% ipython --no-banner

In [1]: import numpy as np

In [2]: from numpy import linalg as LA

In [3]: np.set_printoptions(precision=2, suppress=True, linewidth=140, floatmode="fixed")

In [4]: F = np.array([[0.1, -1.1, 0.3, -0.1, -1.4, -0.5, -1.7],
   ...:     [0.5, 1.6, -0.4, -0.4, -0.1, -0.4, 0.0],
   ...:     [0.3, 0.9, -0.3, 0.4, 0.8, -0.1, -0.1],
   ...:     [-0.7, -2.0, -0.4, -0.5, -0.1, 0.8, 1.1],
   ...:     [0.41, 1.53, -0.35, -0.25, -0.06, -0.43, -0.07],
   ...:     [0.2, -0.4, -0.2, 0.3, -1.7, -0.8, 1.1],
   ...:     [-0.1, -0.6, -0.2, -0.1, -0.3, -1.0, 0.1],
   ...:     [-0.4, -1.5, -0.1, -0.9, -0.6, 1.0, -1.1]])

In [5]: rng = np.random.default_rng(1249)

In [6]: B = F + rng.integers(-2, 3, (8, 6)) @ rng.integers(-2, 3, (6, 7))

In [7]: B
Out[7]: 
array([[  5.10,   5.90,  -2.70,   3.90,  -2.40,   2.50,  -5.70],
       [  2.50,   7.60,  -3.40, -12.40,   6.90,  -5.40,  -3.00],
       [  8.30,   4.90,  -2.30,   2.40,   2.80,  -0.10,   1.90],
       [  3.30,  -1.00,  -1.40,   0.50,  -1.10,   1.80,   3.10],
       [ -1.59,  -1.47,  -3.35,   1.75,   4.94,   5.57,  -0.07],
       [  8.20,   7.60,  -4.20,  -3.70,  -1.70,  -0.80,  -0.90],
       [  3.90,   6.40,   1.80,  -4.10,  -0.30, -10.00,  -0.90],
       [ -1.40,  -0.50,  -3.10,  -2.90,   4.40,   2.00,   3.90]])

In [8]: B - F
Out[8]: 
array([[  5.00,   7.00,  -3.00,   4.00,  -1.00,   3.00,  -4.00],
       [  2.00,   6.00,  -3.00, -12.00,   7.00,  -5.00,  -3.00],
       [  8.00,   4.00,  -2.00,   2.00,   2.00,   0.00,   2.00],
       [  4.00,   1.00,  -1.00,   1.00,  -1.00,   1.00,   2.00],
       [ -2.00,  -3.00,  -3.00,   2.00,   5.00,   6.00,   0.00],
       [  8.00,   8.00,  -4.00,  -4.00,   0.00,   0.00,  -2.00],
       [  4.00,   7.00,   2.00,  -4.00,   0.00,  -9.00,  -1.00],
       [ -1.00,   1.00,  -3.00,  -2.00,   5.00,   1.00,   5.00]])

In [9]: np.round(LA.svd(B - F, compute_uv=False), 2) + 0
Out[9]: array([22.83, 15.31, 12.68,  7.79,  4.28,  3.26,  0.00])

In [10]: LA.matrix_rank(B - F, tol=1e-8)
Out[10]: np.int64(6)

In [11]: proj = F @ LA.solve(F.T @ F, F.T)

In [12]: np.round(LA.eigvalsh(proj), 2) + 0
Out[12]: array([0.00, 1.00, 1.00, 1.00, 1.00, 1.00, 1.00, 1.00])

In [13]: O, evecs = LA.qr(F[:, :3])[0], LA.qr(F[:, 3:])[0]

In [14]: sigma = LA.svd(O.T @ evecs, compute_uv=False)

In [15]: round(LA.norm(O @ O.T - evecs @ evecs.T, 2), 2)
Out[15]: np.float64(1.0)

In [16]: sigma
Out[16]: array([0.99, 0.78, 0.69])

In [17]: vec = np.array([1, 3, 0, 0, 2, 0, 2])

In [18]: rhs = F @ vec

In [19]: rhs
Out[19]: array([-9.40,  5.10,  4.40, -4.70,  4.74, -2.20, -2.30, -8.30])

In [20]: np.round(LA.pinv(F) @ F, 2) + 0
Out[20]: 
array([[1.00, 0.00, 0.00, 0.00, 0.00, 0.00, 0.00],
       [0.00, 1.00, 0.00, 0.00, 0.00, 0.00, 0.00],
       [0.00, 0.00, 1.00, 0.00, 0.00, 0.00, 0.00],
       [0.00, 0.00, 0.00, 1.00, 0.00, 0.00, 0.00],
       [0.00, 0.00, 0.00, 0.00, 1.00, 0.00, 0.00],
       [0.00, 0.00, 0.00, 0.00, 0.00, 1.00, 0.00],
       [0.00, 0.00, 0.00, 0.00, 0.00, 0.00, 1.00]])

In [21]: np.round(LA.lstsq(F, rhs)[0], 2) + 0
Out[21]: array([1.00, 3.00, 0.00, 0.00, 2.00, 0.00, 2.00])

In [22]: rhs = rhs + 0.3 * rng.normal(size=8)

In [23]: rhs
Out[23]: array([-9.37,  4.44,  4.37, -4.14,  4.66, -2.22, -1.50, -8.74])

In [24]: c, *_ = LA.lstsq(F, rhs)

In [25]: np.round(LA.norm(rhs - F @ c), 2)
Out[25]: np.float64(0.29)

In [26]: c.round()
Out[26]: array([-3.00,  4.00, -1.00,  1.00,  2.00, -1.00,  2.00])

In [27]: feats = np.load("out3.npy")

In [28]: feats
Out[28]: 
array([[-26.01,  -1.85,  -5.98, -16.65,  -6.39,  -8.18],
       [-25.62,  -1.85,  -5.86, -16.35,  -6.22,  -8.07],
       [-21.32,  -1.86,  -4.52, -13.13,  -4.40,  -6.76],
       [-15.94,  -1.90,  -2.95,  -9.24,  -2.32,  -5.19],
       [-15.78,  -1.91,  -2.90,  -9.13,  -2.27,  -5.14],
       [-14.86,  -1.92,  -2.65,  -8.49,  -1.94,  -4.88],
       [-14.08,  -1.93,  -2.44,  -7.95,  -1.68,  -4.66],
       [ -9.55,  -1.99,  -1.33,  -4.95,  -0.35,  -3.42],
       [ -8.86,  -2.00,  -1.18,  -4.52,  -0.18,  -3.23],
       [ -6.65,  -1.99,  -0.75,  -3.21,   0.24,  -2.64],
       [ -6.43,  -1.99,  -0.71,  -3.09,   0.27,  -2.58],
       [ -6.42,  -1.99,  -0.71,  -3.08,   0.27,  -2.58],
       [ -4.09,  -1.85,  -0.37,  -1.86,   0.44,  -1.93],
       [ -3.94,  -1.84,  -0.36,  -1.79,   0.44,  -1.89],
       [ -1.70,  -1.26,  -0.18,  -0.81,   0.22,  -1.07],
       [ -0.89,  -0.78,  -0.13,  -0.47,   0.08,  -0.64],
       [ -0.51,  -0.47,  -0.08,  -0.28,   0.03,  -0.38],
       [  0.34,   0.35,   0.08,   0.21,   0.01,   0.28],
       [  0.37,   0.39,   0.08,   0.24,   0.02,   0.31],
       [  0.68,   0.72,   0.17,   0.45,   0.06,   0.58],
       [  1.65,   1.83,   0.52,   1.24,   0.33,   1.48],
       [  2.34,   2.62,   0.81,   1.86,   0.63,   2.13],
       [  4.97,   5.41,   2.15,   4.52,   2.23,   4.60],
       [  6.37,   6.77,   2.92,   6.02,   3.22,   5.86],
       [ 13.49,  12.82,   7.03,  13.87,   8.80,  11.88],
       [ 19.41,  17.21,  10.50,  20.47,  13.68,  16.56],
       [ 20.45,  17.95,  11.11,  21.63,  14.54,  17.37],
       [ 21.72,  18.83,  11.86,  23.05,  15.60,  18.34],
       [ 23.30,  19.91,  12.78,  24.80,  16.91,  19.54],
       [ 23.80,  20.24,  13.07,  25.36,  17.33,  19.91],
       [ 25.21,  21.19,  13.90,  26.94,  18.52,  20.98],
       [ 28.04,  23.05,  15.55,  30.09,  20.89,  23.09],
       [ 30.07,  24.36,  16.74,  32.34,  22.59,  24.58],
       [ 31.13,  25.03,  17.36,  33.52,  23.48,  25.36],
       [ 44.22,  32.97,  24.97,  48.04,  34.50,  34.75]])

In [29]: # rank 3

In [30]: LA.cond(feats) > 100
Out[30]: np.True_

In [31]: ang = np.radians(15)

In [32]: Rm = np.eye(6)

In [33]: Rm[3, 3] = Rm[5, 5] = np.cos(ang)

In [34]: Rm[3, 5], Rm[5, 3] = -np.sin(ang), np.sin(ang)

In [35]: Rm
Out[35]: 
array([[ 1.00,  0.00,  0.00,  0.00,  0.00,  0.00],
       [ 0.00,  1.00,  0.00,  0.00,  0.00,  0.00],
       [ 0.00,  0.00,  1.00,  0.00,  0.00,  0.00],
       [ 0.00,  0.00,  0.00,  0.97,  0.00, -0.26],
       [ 0.00,  0.00,  0.00,  0.00,  1.00,  0.00],
       [ 0.00,  0.00,  0.00,  0.26,  0.00,  0.97]])

In [36]: B = feats @ Rm.T

In [37]: np.abs(B - feats).max(axis=0)
Out[37]: array([ 0.00,  0.00,  0.00, 10.63,  0.00, 11.25])

In [38]: np.round(LA.svd(feats, compute_uv=False), 2) + 0, np.round(LA.svd(B, compute_uv=False), 2) + 0
Out[38]: 
(array([194.76,  32.85,   9.31,   0.00,   0.00,   0.00]),
 array([194.76,  32.85,   9.31,   0.00,   0.00,   0.00]))

In [39]: np.allclose(LA.norm(feats, axis=1), LA.norm(B, axis=1))
Out[39]: True

In [40]: round(float(LA.det(Rm)), 2), np.round(np.trace(Rm), 2)
Out[40]: (1.0, np.float64(5.93))

In [41]: np.allclose(feats @ feats.T, B @ B.T)
Out[41]: True

In [42]: vec = np.array([1, 1, 1, 5, 3, 3])

In [43]: rhs = Rm @ vec

In [44]: rhs
Out[44]: array([1.00, 1.00, 1.00, 4.05, 3.00, 4.19])

In [45]: LA.solve(Rm, rhs)
Out[45]: array([1.00, 1.00, 1.00, 5.00, 3.00, 3.00])

In [46]: LA.solve(Rm, 2 * rhs)
Out[46]: array([ 2.00,  2.00,  2.00, 10.00,  6.00,  6.00])

In [47]: rk = LA.matrix_rank(feats)

In [48]: rk
Out[48]: np.int64(3)

In [49]: N = LA.svd(feats)[2][rk:].T

In [50]: np.allclose(feats @ N, 0)
Out[50]: True

In [51]: [int(LA.matrix_rank(np.delete(feats, i, axis=0))) for i in range(35)]
Out[51]: 
[3,
 3,
 3,
 3,
 3,
 3,
 3,
 3,
 3,
 3,
 3,
 3,
 3,
 3,
 3,
 3,
 3,
 3,
 3,
 3,
 3,
 3,
 3,
 3,
 3,
 3,
 3,
 3,
 3,
 3,
 3,
 3,
 3,
 3,
 3]

In [52]: [int(LA.matrix_rank(feats[:, :j + 1])) for j in range(6)]
Out[52]: [1, 2, 3, 3, 3, 3]

In [53]: [int(LA.matrix_rank(feats[:i])) for i in range(1, len(feats) + 1)]
Out[53]: 
[1,
 2,
 3,
 3,
 3,
 3,
 3,
 3,
 3,
 3,
 3,
 3,
 3,
 3,
 3,
 3,
 3,
 3,
 3,
 3,
 3,
 3,
 3,
 3,
 3,
 3,
 3,
 3,
 3,
 3,
 3,
 3,
 3,
 3,
 3]
